$ ipython --no-banner

In [1]: import numpy as np

In [2]: import numpy.linalg as la

In [3]: np.set_printoptions(precision=3, suppress=True, linewidth=200)

In [4]: F = np.loadtxt("out19.csv", delimiter=",")

In [5]: F
Out[5]: 
array([[ 3.208,  4.83 ,  0.015],
       [ 1.127,  1.712, -0.017],
       [ 0.626,  0.931, -0.043],
       [ 0.903,  1.351, -0.004],
       [-1.791, -2.687, -0.001],
       [-0.981, -1.464, -0.021],
       [ 0.659,  0.979, -0.045],
       [ 1.001,  1.547, -0.007],
       [-0.053, -0.082,  0.011],
       [ 1.534,  2.223, -0.01 ],
       [ 0.842,  1.228,  0.02 ],
       [ 2.756,  4.095, -0.011],
       [-2.972, -4.458,  0.027],
       [ 0.797,  1.172,  0.008],
       [ 1.719,  2.536, -0.011],
       [-0.719, -1.119,  0.009],
       [ 0.88 ,  1.368, -0.014],
       [-0.026,  0.008,  0.041]])

In [6]: cov = np.cov(F, rowvar=False)

In [7]: np.argsort(-F.std(axis=0).round(6), kind="stable")
Out[7]: array([1, 0, 2])

In [8]: np.median(F, axis=0)
Out[8]: array([ 0.82 ,  1.2  , -0.005])

In [9]: np.corrcoef(F.T)
Out[9]: 
array([[ 1.   ,  1.   , -0.231],
       [ 1.   ,  1.   , -0.23 ],
       [-0.231, -0.23 ,  1.   ]])

In [10]: np.round(np.corrcoef(F[:, 1], F[:, 0])[0, 1], 3)
Out[10]: np.float64(1.0)

In [11]: np.polyfit(F[:, 1], F[:, 0], 1)
Out[11]: array([0.668, 0.003])

In [12]: vec = np.array([9, -4, 0])

In [13]: rhs = F @ vec

In [14]: np.round(la.lstsq(F, rhs)[0], 3) + 0
Out[14]: array([ 9., -4.,  0.])

In [15]: np.round(la.pinv(F) @ F, 3) + 0
Out[15]: 
array([[1., 0., 0.],
       [0., 1., 0.],
       [0., 0., 1.]])

In [16]: np.round(la.solve(F.T @ F, F.T @ rhs), 3) + 0
Out[16]: array([ 9., -4.,  0.])

In [17]: try:
    ...:     la.solve(F, rhs)
    ...: except la.LinAlgError as e:
    ...:     print("failed:", e)
    ...: 
failed: Last 2 dimensions of the array must be square

In [18]: rng = np.random.default_rng(885)

In [19]: rhs = rhs + 0.05 * rng.normal(size=18)

In [20]: rhs
Out[20]: array([ 9.533,  3.268,  1.887,  2.727, -5.387, -2.993,  1.981,  2.83 , -0.076,  4.893,  2.674,  8.419, -8.934,  2.537,  5.297, -2.035,  2.428, -0.162])

In [21]: beta, *_ = la.lstsq(F, rhs)

In [22]: np.round(F.T @ (rhs - F @ beta), 3) + 0
Out[22]: array([0., 0., 0.])

In [23]: np.round(la.norm(rhs - F @ beta), 3)
Out[23]: np.float64(0.124)

In [24]: Uu, sv, VT = la.svd(F)

In [25]: sv
Out[25]: array([11.766,  0.09 ,  0.077])

In [26]: np.argmax(sv[:-1] / (sv[1:] + 1e-6)) + 1
Out[26]: np.int64(1)

In [27]: out = Uu[:, :1] @ np.diag(sv[:1]) @ VT[:1]

In [28]: np.round(np.abs(F - out).max(), 3)
Out[28]: np.float64(0.043)

In [29]: np.round(la.norm(F - out, 2), 3), round(float(sv[1]), 3)
Out[29]: (np.float64(0.09), 0.09)

In [30]: np.round(la.norm(F - out) / la.norm(F), 3)
Out[30]: np.float64(0.01)

In [31]: la.matrix_rank(F, rtol=0.05)
Out[31]: np.int64(1)

In [32]: np.round(F[12] @ F[17], 3)
Out[32]: np.float64(0.043)

In [33]: np.round(la.norm(F, "nuc"), 3)
Out[33]: np.float64(11.933)

In [34]: round(la.norm(F, 2), 3)
Out[34]: np.float64(11.766)

In [35]: round(la.norm(F, 1), 3), round(float(la.norm(F, np.inf)), 3)
Out[35]: (np.float64(33.79), 8.053)

In [36]: round(float(la.norm(F) ** 2 / la.norm(F, 2) ** 2), 3)
Out[36]: 1.0

In [37]: X = np.loadtxt("layer6.csv", delimiter=",")

In [38]: X
Out[38]: 
array([[-0.4  , -0.5  , -0.4  ,  0.3  ],
       [ 0.1  ,  0.1  ,  0.6  ,  1.5  ],
       [ 0.   , -0.5  ,  0.6  , -1.6  ],
       [-0.409, -0.52 , -0.465,  0.384],
       [ 0.1  , -0.1  , -0.6  , -0.1  ]])

In [39]: proj = X @ la.solve(X.T @ X, X.T)

In [40]: np.diag(proj)
Out[40]: array([0.477, 1.   , 1.   , 0.526, 0.997])

In [41]: la.matrix_rank(np.eye(5) - proj)
Out[41]: np.int64(1)

In [42]: out = np.c_[X[:, :2] @ np.array([[1, 3], [1, 1]]), np.array([8, 9, 1, 3, 9])]

In [43]: out
Out[43]: 
array([[-0.9  , -1.7  ,  8.   ],
       [ 0.2  ,  0.4  ,  9.   ],
       [-0.5  , -0.5  ,  1.   ],
       [-0.929, -1.747,  3.   ],
       [ 0.   ,  0.2  ,  9.   ]])

In [44]: np.round(la.norm(out - X @ la.lstsq(X, out)[0], axis=0), 3) + 0
Out[44]: array([0.   , 0.   , 4.394])

In [45]: la.norm(la.qr(X)[0].T @ out, axis=0) ** 2 / ((out ** 2).sum(axis=0) + 1e-12)
Out[45]: array([1.   , 1.   , 0.918])

In [46]: la.matrix_rank(np.c_[X, out])
Out[46]: np.int64(5)

In [47]: np.round(la.lstsq(X, out[:, 0])[0], 3) + 0
Out[47]: array([1., 1., 0., 0.])

In [48]: K = np.loadtxt("a.csv", delimiter=",")

In [49]: K
Out[49]: 
array([[ -8.787, -19.529,   0.039,  10.718,   1.374],
       [-11.31 , -19.773,  -0.075,   8.897,  -0.966],
       [ -7.13 , -20.844,  -0.633,   9.958,  -0.244],
       [-10.294, -20.546,  -1.024,  10.273,  -1.257],
       [-10.216, -20.074,  -0.295,   9.289,  -1.273],
       [ -9.26 , -19.467,  -0.08 ,   8.962,   0.464],
       [-10.562, -20.509,   0.837,   8.02 ,  -0.783],
       [ -9.726, -20.209,  -0.059,   7.765,  -1.714],
       [-10.928, -19.636,  -0.99 ,  10.723,  -0.685],
       [-10.607, -19.835,  -1.545,  10.202,   0.036],
       [ -8.912, -20.517,  -0.127,  10.832,   0.083],
       [-10.767, -20.284,  -1.361,  10.525,  -0.845],
       [-10.784, -20.432,   1.335,   9.022,  -1.791],
       [ -9.789, -18.876,   0.545,   9.519,   0.699],
       [-10.066, -19.438,  -0.237,   9.241,   0.865],
       [-10.512, -20.716,  -1.476,   9.898,   0.343],
       [-11.676, -18.584,  -0.337,  10.425,  -0.834],
       [-11.142, -17.534,   0.991,   9.369,  -1.514],
       [ -9.26 , -18.185,   0.402,   8.954,   0.724],
       [ -9.448, -20.29 ,  -1.721,   9.104,   1.907],
       [-11.021, -17.991,   0.92 ,   9.654,   0.849],
       [-10.263, -20.048,  -0.76 ,  11.603,  -1.937],
       [-10.493, -20.16 ,   0.601,   8.463,   0.818]])

In [50]: proj = K @ la.solve(K.T @ K, K.T)

In [51]: np.allclose(proj @ proj, proj)
Out[51]: True

In [52]: proj @ K[:, 4]
Out[52]: array([ 1.374, -0.966, -0.244, -1.257, -1.273,  0.464, -0.783, -1.714, -0.685,  0.036,  0.083, -0.845, -1.791,  0.699,  0.865,  0.343, -0.834, -1.514,  0.724,  1.907,  0.849, -1.937,  0.818])

In [53]: out = K / la.norm(K, axis=1, keepdims=True)

In [54]: cov = out @ out.T

In [55]: cov[0]
Out[55]: array([1.   , 0.987, 0.993, 0.992, 0.99 , 0.997, 0.986, 0.983, 0.992, 0.994, 0.998, 0.992, 0.984, 0.997, 0.996, 0.994, 0.988, 0.982, 0.997, 0.994, 0.992, 0.99 , 0.992])

In [56]: out = np.c_[K[:, :3] @ np.array([[0, 0, 3], [3, 1, 0], [3, 2, 0]]), np.array([-2, 1, -1, 2, -2, 1, -1, -2, 2, -2, 1, 1, -2, -1, -1, -1, -1, 0, -2, -1, 0, 2, 2])]

In [57]: out
Out[57]: 
array([[-58.47 , -19.451, -26.361,  -2.   ],
       [-59.544, -19.923, -33.93 ,   1.   ],
       [-64.431, -22.11 , -21.39 ,  -1.   ],
       [-64.71 , -22.594, -30.882,   2.   ],
       [-61.107, -20.664, -30.648,  -2.   ],
       [-58.641, -19.627, -27.78 ,   1.   ],
       [-59.016, -18.835, -31.686,  -1.   ],
       [-60.804, -20.327, -29.178,  -2.   ],
       [-61.878, -21.616, -32.784,   2.   ],
       [-64.14 , -22.925, -31.821,  -2.   ],
       [-61.932, -20.771, -26.736,   1.   ],
       [-64.935, -23.006, -32.301,   1.   ],
       [-57.291, -17.762, -32.352,  -2.   ],
       [-54.993, -17.786, -29.367,  -1.   ],
       [-59.025, -19.912, -30.198,  -1.   ],
       [-66.576, -23.668, -31.536,  -1.   ],
       [-56.763, -19.258, -35.028,  -1.   ],
       [-49.629, -15.552, -33.426,   0.   ],
       [-53.349, -17.381, -27.78 ,  -2.   ],
       [-66.033, -23.732, -28.344,  -1.   ],
       [-51.213, -16.151, -33.063,   0.   ],
       [-62.424, -21.568, -30.789,   2.   ],
       [-58.677, -18.958, -31.479,   2.   ]])

In [58]: la.matrix_rank(np.c_[K, out])
Out[58]: np.int64(6)

In [59]: la.matrix_rank(out)
Out[59]: np.int64(4)

In [60]: np.round(la.norm(out - K @ la.lstsq(K, out)[0], axis=0), 3) + 0
Out[60]: array([0.   , 0.   , 0.   , 6.586])

In [61]: la.norm(la.qr(K)[0].T @ out, axis=0) ** 2 / ((out ** 2).sum(axis=0) + 1e-12)
Out[61]: array([1.   , 1.   , 1.   , 0.149])

In [62]: out = K / np.sqrt((K ** 2).mean(axis=1, keepdims=True))

In [63]: la.matrix_rank(K - K.mean(axis=1, keepdims=True))
Out[63]: np.int64(4)

In [64]: la.matrix_rank(out) == la.matrix_rank(K)
Out[64]: np.True_

In [65]: la.norm(out, axis=1)
Out[65]: array([2.236, 2.236, 2.236, 2.236, 2.236, 2.236, 2.236, 2.236, 2.236, 2.236, 2.236, 2.236, 2.236, 2.236, 2.236, 2.236, 2.236, 2.236, 2.236, 2.236, 2.236, 2.236, 2.236])

In [66]: cov = np.cov(K, rowvar=False)

In [67]: np.round(np.corrcoef(K[:, 1], K[:, 0])[0, 1], 3)
Out[67]: np.float64(-0.314)

In [68]: cov.shape
Out[68]: (5, 5)

In [69]: np.polyfit(K[:, 1], K[:, 0], 1)
Out[69]: array([ -0.346, -16.959])

In [70]: np.median(K, axis=0)
Out[70]: array([-10.294, -20.048,  -0.127,   9.519,  -0.244])

In [71]: J = np.load("sample18.npy")

In [72]: J
Out[72]: 
array([[ 1.,  4.,  2.],
       [ 0., -1., -1.],
       [ 0.,  1.,  1.]])

In [73]: Uu, sv, VT = la.svd(J)

In [74]: np.argmax(sv[:-1] / (sv[1:] + 1e-6)) + 1
Out[74]: np.int64(2)

In [75]: out = Uu[:, :2] @ np.diag(sv[:2]) @ VT[:2]

In [76]: la.matrix_rank(out)
Out[76]: np.int64(2)

In [77]: round(float(la.norm(J - out) / la.norm(J)), 3)
Out[77]: 0.0

In [78]: round(float(la.norm(J - out, 2)), 3), round(sv[2], 3)
Out[78]: (0.0, np.float64(0.0))
